>>> import numpy as np
>>> np.set_printoptions(precision=3, suppress=True, linewidth=120, legacy="1.25")
>>> def tidy(a):
...     return np.round(a, 3) + 0
... 
>>> mat = np.array([[-1, 0, 1], [2, 3, 4], [5, 6, 7]])
>>> mat
array([[-1,  0,  1],
       [ 2,  3,  4],
       [ 5,  6,  7]])
>>> proj = np.triu(np.array([[3, -1, -1], [-3, -3, 0], [3, 1, -3]]), 1) + np.eye(3)
>>> B = proj @ mat @ np.linalg.inv(proj)
>>> np.linalg.matrix_rank(B)
2
>>> proj @ mat - mat @ proj
array([[ -7., -10., -12.],
       [  0.,   2.,   2.],
       [  0.,   5.,   5.]])
>>> B
array([[ -8., -17., -18.],
       [  2.,   5.,   6.],
       [  5.,  11.,  12.]])
>>> tidy(np.linalg.det(B))
0.0
>>> np.allclose(mat[:-1].T @ np.linalg.lstsq(mat[:-1].T, mat[-1])[0], mat[-1])
True
>>> tidy(np.linalg.norm(mat, 2) / np.linalg.norm(mat))
0.992
>>> data = np.load("layer17.npy")
>>> data
array([[14, 16, 13, 10],
       [ 7, 11,  9,  6],
       [15, 15, 11,  8],
       [ 4, 10,  9,  6],
       [ 8, 14, 13, 10],
       [ 4, 10,  9,  6],
       [ 9, 13, 11,  8],
       [ 8, 14, 13, 10],
       [ 2,  8,  7,  4],
       [ 5,  9,  7,  4],
       [ 6, 12, 11,  8],
       [17, 17, 13, 10],
       [13, 13,  9,  6],
       [17, 17, 13, 10],
       [15, 15, 11,  8],
       [13, 13,  9,  6],
       [ 6, 12, 11,  8],
       [ 5,  9,  7,  4]])
>>> D = np.linalg.norm(data[:, None] - data[None], axis=-1)
>>> D.mean(axis=1).argmax()
8
>>> np.flatnonzero(D[5] < D.mean() / 2)
array([ 1,  3,  5,  9, 17])
>>> rk = np.linalg.matrix_rank(data)
>>> rk
3
>>> ns = np.linalg.svd(data)[2][rk:].T
>>> np.allclose(data @ ns, 0)
True
>>> [int(np.linalg.matrix_rank(np.delete(data, i, axis=0))) for i in range(18)]
[3, 3, 3, 3, 3, 3, 3, 3, 3, 3, 3, 3, 3, 3, 3, 3, 3, 3]
>>> Ac = data - data.mean(axis=0)
>>> U, sigma, vt = np.linalg.svd(Ac, full_matrices=False)
>>> tidy(vt[0] * np.sign(vt[0, np.abs(vt[0]).argmax()]))
array([0.794, 0.455, 0.285, 0.285])
>>> np.linalg.matrix_rank(Ac)
2
>>> tidy(sigma)
array([24.686,  9.517,  0.   ,  0.   ])
>>> tidy(sigma ** 2 / (sigma ** 2).sum())
array([0.871, 0.129, 0.   , 0.   ])
>>> (np.sign(U[:, 0]) == np.sign(U[0, 0])).astype(int)
array([1, 0, 1, 0, 1, 0, 1, 1, 0, 0, 0, 1, 1, 1, 1, 1, 0, 0])
>>> sigma = 10 * 0.9 ** np.arange(4)
>>> rng = np.random.default_rng(8615)
>>> m1 = rng.normal(size=(17, 4)) * rng.permutation(sigma)
>>> tidy(m1)
array([[ -2.831,  13.101,  26.632,   9.843],
       [  4.247,   6.586,  -4.244,   6.539],
       [ 14.783,   0.939,   2.682,   0.38 ],
       [ 13.157,   1.121,  -2.609,  -7.066],
       [ 11.516,   0.81 ,  15.186,  11.607],
       [  8.275,  17.462, -18.433,  -2.907],
       [ -3.176, -11.982, -13.277,   4.176],
       [  8.362,  -3.881,  -5.569,  -8.988],
       [ -5.58 ,   1.453,  26.388,   0.68 ],
       [ -7.038,   7.374, -13.497,   1.77 ],
       [  3.88 , -10.662,   4.64 ,  -3.512],
       [ -7.784, -11.994,   8.441,  20.448],
       [-10.547,  -9.271,  -9.435,  13.68 ],
       [  3.832,   2.269,  -0.792,  -4.369],
       [  1.407,  -5.816,   1.429,  -8.759],
       [ 11.59 ,   4.904, -21.021,  -3.929],
       [ -5.149,  13.289,  10.61 ,  -5.021]])
>>> C2 = np.cov(m1, rowvar=False)
>>> tidy(np.corrcoef(m1[:, 0], m1[:, 3])[0, 1])
-0.458
>>> C2.shape
(4, 4)
>>> tidy(m1.std(axis=0))
array([ 7.876,  8.766, 13.576,  8.236])
>>> lab = rng.permutation(3)
>>> lab
array([1, 2, 0])
>>> B = mat[lab][:, lab]
>>> B
array([[ 3,  4,  2],
       [ 6,  7,  5],
       [ 0,  1, -1]])
>>> np.allclose(B, mat)
False
>>> lab = rng.permutation(4)
>>> B = m1[:, lab] * rng.choice([-1, 1], 4)
>>> tidy(B)
array([[-26.632,   2.831,   9.843,  13.101],
       [  4.244,  -4.247,   6.539,   6.586],
       [ -2.682, -14.783,   0.38 ,   0.939],
       [  2.609, -13.157,  -7.066,   1.121],
       [-15.186, -11.516,  11.607,   0.81 ],
       [ 18.433,  -8.275,  -2.907,  17.462],
       [ 13.277,   3.176,   4.176, -11.982],
       [  5.569,  -8.362,  -8.988,  -3.881],
       [-26.388,   5.58 ,   0.68 ,   1.453],
       [ 13.497,   7.038,   1.77 ,   7.374],
       [ -4.64 ,  -3.88 ,  -3.512, -10.662],
       [ -8.441,   7.784,  20.448, -11.994],
       [  9.435,  10.547,  13.68 ,  -9.271],
       [  0.792,  -3.832,  -4.369,   2.269],
       [ -1.429,  -1.407,  -8.759,  -5.816],
       [ 21.021, -11.59 ,  -3.929,   4.904],
       [-10.61 ,   5.149,  -5.021,  13.289]])
>>> U, _, vt = np.linalg.svd(m1.T @ B)
>>> tidy(np.linalg.lstsq(m1, B)[0])
array([[ 0., -1.,  0.,  0.],
       [ 0.,  0.,  0.,  1.],
       [-1.,  0.,  0.,  0.],
       [ 0.,  0.,  1.,  0.]])
>>> x0 = np.array([-1, -1, -1, 5])
>>> a = np.maximum(m1 @ x0, 0)
>>> tidy(m1 * (a > 1e-9)[:, None])
array([[ -2.831,  13.101,  26.632,   9.843],
       [  4.247,   6.586,  -4.244,   6.539],
       [  0.   ,   0.   ,   0.   ,   0.   ],
       [  0.   ,   0.   ,   0.   ,   0.   ],
       [ 11.516,   0.81 ,  15.186,  11.607],
       [  0.   ,   0.   ,   0.   ,   0.   ],
       [ -3.176, -11.982, -13.277,   4.176],
       [  0.   ,   0.   ,   0.   ,   0.   ],
       [  0.   ,   0.   ,   0.   ,   0.   ],
       [ -7.038,   7.374, -13.497,   1.77 ],
       [  0.   ,   0.   ,   0.   ,   0.   ],
       [ -7.784, -11.994,   8.441,  20.448],
       [-10.547,  -9.271,  -9.435,  13.68 ],
       [  0.   ,   0.   ,   0.   ,   0.   ],
       [  0.   ,   0.   ,   0.   ,   0.   ],
       [  0.   ,   0.   ,   0.   ,   0.   ],
       [  0.   ,   0.   ,   0.   ,   0.   ]])
>>> Ac = (m1 - m1.mean(axis=0)) / m1.std(axis=0)
>>> tidy(Ac.std(axis=0))
array([1., 1., 1., 1.])
>>> np.argwhere(np.abs(Ac) > 2)
array([[11,  3]])
>>> beta = np.linalg.lstsq(np.delete(Ac, 2, axis=1), Ac[:, 2])[0]
>>> tidy(beta)
array([-0.127,  0.122,  0.238])
>>> X = np.load("dump.npy")
>>> X
array([[1, 0, 0, 0],
       [4, 1, 0, 0],
       [0, 3, 1, 0],
       [3, 0, 5, 1]])
>>> Q, vecs = np.linalg.qr(X[:, :1])[0], np.linalg.qr(X[:, 1:])[0]
>>> sigma = np.linalg.svd(Q.T @ vecs, compute_uv=False)
>>> tidy(np.degrees(np.arccos(sigma.clip(0, 1))))
array([11.31])
>>> f = np.array([1, 0, 1, 1])
>>> B = X + np.outer(f, np.eye(4)[0])
>>> tidy(np.linalg.det(B) / np.linalg.det(X)), tidy(1 + np.linalg.solve(X, f)[0])
(2.0, 2.0)
>>> np.linalg.matrix_rank(np.linalg.inv(B) - np.linalg.inv(X), tol=1e-8)
1
>>> proj = np.triu(np.array([[-2, 0, -2, -2], [-3, -3, 1, 1], [2, -1, -1, -3], [1, -3, 3, -1]]), 1) + np.eye(4)
>>> B = proj @ X @ np.linalg.inv(proj)
>>> tidy(np.linalg.det(B))
1.0
>>> np.linalg.matrix_rank(B)
4
>>> np.trace(B), np.trace(X)
(4.0, 4)
>>> arr = rng.normal(size=(23, 3)) + 20 * np.array([9, 8, -8])
>>> tidy(arr)
array([[ 179.844,  160.153, -160.483],
       [ 180.139,  160.38 , -159.075],
       [ 180.042,  160.192, -161.082],
       [ 180.182,  160.375, -161.859],
       [ 181.202,  161.017, -160.658],
       [ 180.569,  159.596, -162.094],
       [ 179.591,  161.753, -159.193],
       [ 180.339,  160.017, -159.678],
       [ 180.529,  159.668, -159.771],
       [ 180.772,  160.265, -160.143],
       [ 180.537,  160.662, -160.221],
       [ 177.751,  160.208, -160.27 ],
       [ 182.219,  160.658, -161.378],
       [ 178.961,  158.469, -158.55 ],
       [ 180.762,  160.148, -161.171],
       [ 178.492,  158.372, -160.17 ],
       [ 178.727,  160.978, -159.666],
       [ 179.815,  160.399, -160.038],
       [ 179.873,  160.198, -159.787],
       [ 179.638,  161.288, -162.082],
       [ 180.514,  161.193, -160.916],
       [ 180.341,  159.226, -160.178],
       [ 180.047,  159.552, -159.766]])
>>> basis = arr[[11, 3]].astype(float)
>>> for _ in range(7):
...     lab = np.linalg.norm(arr[:, None] - basis, axis=-1).argmin(axis=1)
...     basis = np.array([arr[lab == j].mean(axis=0) for j in range(2)])
... 
>>> lab
array([0, 0, 1, 1, 1, 1, 0, 0, 0, 1, 1, 0, 1, 0, 1, 0, 0, 0, 0, 1, 1, 0, 0])
>>> tidy(basis[1] - basis[0])
array([ 1.071,  0.588, -1.42 ])
>>> np.abs(basis[1] - basis[0]).argmax()
2
>>> np.bincount(lab)
array([13, 10])
>>> B = np.c_[arr[:, :1] @ np.array([[-4]]), np.array([3, 3, -1, 0, 2, 2, 3, 1, 1, 1, 1, 1, -2, 2, 0, 1, 0, -2, -3, -2, -2, 2, -2])]
>>> tidy(B)
array([[-719.378,    3.   ],
       [-720.556,    3.   ],
       [-720.166,   -1.   ],
       [-720.729,    0.   ],
       [-724.809,    2.   ],
       [-722.274,    2.   ],
       [-718.364,    3.   ],
       [-721.354,    1.   ],
       [-722.114,    1.   ],
       [-723.086,    1.   ],
       [-722.148,    1.   ],
       [-711.003,    1.   ],
       [-728.874,   -2.   ],
       [-715.846,    2.   ],
       [-723.048,    0.   ],
       [-713.968,    1.   ],
       [-714.91 ,    0.   ],
       [-719.258,   -2.   ],
       [-719.493,   -3.   ],
       [-718.551,   -2.   ],
       [-722.054,   -2.   ],
       [-721.364,    2.   ],
       [-720.186,   -2.   ]])
>>> np.linalg.matrix_rank(np.c_[arr, B])
4
>>> tidy(np.linalg.norm(np.linalg.qr(arr)[0].T @ B, axis=0) ** 2 / ((B ** 2).sum(axis=0) + 1e-12))
array([1.   , 0.082])
>>> x0 = np.array([0, 3])
>>> rhs = B @ x0
>>> tidy(np.linalg.lstsq(B, rhs)[0])
array([0., 3.])
>>> rhs = rhs + 0.05 * rng.normal(size=23)
>>> tidy(rhs)
array([ 8.978,  8.989, -3.066, -0.012,  5.981,  6.024,  8.926,  2.966,  3.092,  2.934,  2.863,  2.97 , -5.975,  6.007,
        0.059,  3.031, -0.015, -6.006, -8.93 , -6.029, -6.047,  5.99 , -5.953])
>>> beta, *_ = np.linalg.lstsq(B, rhs)
>>> tidy(np.linalg.norm(rhs - B @ beta))
0.236
>>> beta.round()
array([0., 3.])
>>> tidy(B.T @ (rhs - B @ beta))
array([0., 0.])
>>> B = np.array([[3, 1], [-2, 3], [0, -2]])
>>> np.linalg.matrix_rank(np.vstack([arr, B.T]))
3
>>> np.vstack([arr, B.T]).shape
(25, 3)
>>> Ac = arr - arr.mean(axis=0)
>>> U, sigma, vt = np.linalg.svd(Ac, full_matrices=False)
>>> tidy(sigma)
array([5.366, 3.533, 3.494])
>>> tidy(vt[0] * np.sign(vt[0, np.abs(vt[0]).argmax()]))
array([ 0.655,  0.386, -0.65 ])
>>> np.abs(vt[0]).argmax()
0
>>> np.abs(U[:, 0]).argmax()
13
>>> np.searchsorted(np.cumsum(sigma ** 2) / (sigma ** 2).sum(), 0.9) + 1
3
>>> A = np.load("x.npy")
>>> A
array([[ 2.388, -0.8  ,  0.4  ],
       [ 1.454, -0.5  ,  1.3  ],
       [ 0.918, -0.3  ,  0.2  ],
       [ 2.986, -1.   , -1.   ],
       [-0.928,  0.3  ,  1.1  ],
       [ 3.887, -1.3  , -0.3  ],
       [ 0.864, -0.3  , -2.3  ],
       [-1.504,  0.5  ,  1.5  ],
       [ 2.375, -0.8  ,  1.9  ],
       [ 0.288, -0.1  , -0.4  ],
       [ 2.072, -0.7  , -1.9  ],
       [ 1.759, -0.6  , -0.3  ],
       [-4.506,  1.5  ,  0.6  ],
       [-3.933,  1.3  , -2.3  ],
       [ 4.475, -1.5  ,  0.4  ],
       [ 1.786, -0.6  , -1.6  ],
       [ 0.862, -0.3  ,  0.5  ],
       [ 4.815, -1.6  ,  1.8  ]])
>>> C2 = np.cov(A, rowvar=False)
>>> tidy(np.polyfit(A[:, 2], A[:, 1], 1))
array([-0.089, -0.38 ])
>>> tidy(C2)
array([[ 6.484, -2.16 ,  0.492],
       [-2.16 ,  0.719, -0.162],
       [ 0.492, -0.162,  1.827]])
>>> C2.shape
(3, 3)
>>> tidy(np.linalg.eigvalsh(C2)[::-1])
array([7.253, 1.777, 0.   ])
>>> np.argwhere(np.triu(np.abs(np.corrcoef(A.T)) > 0.8, 1))
array([[0, 1]])
>>> tidy(np.median(A, axis=0))
array([ 1.606, -0.55 ,  0.3  ])
>>> tidy(np.corrcoef(A.T))
array([[ 1.   , -1.   ,  0.143],
       [-1.   ,  1.   , -0.141],
       [ 0.143, -0.141,  1.   ]])
>>> tidy(A.std(axis=0))
array([2.475, 0.824, 1.313])
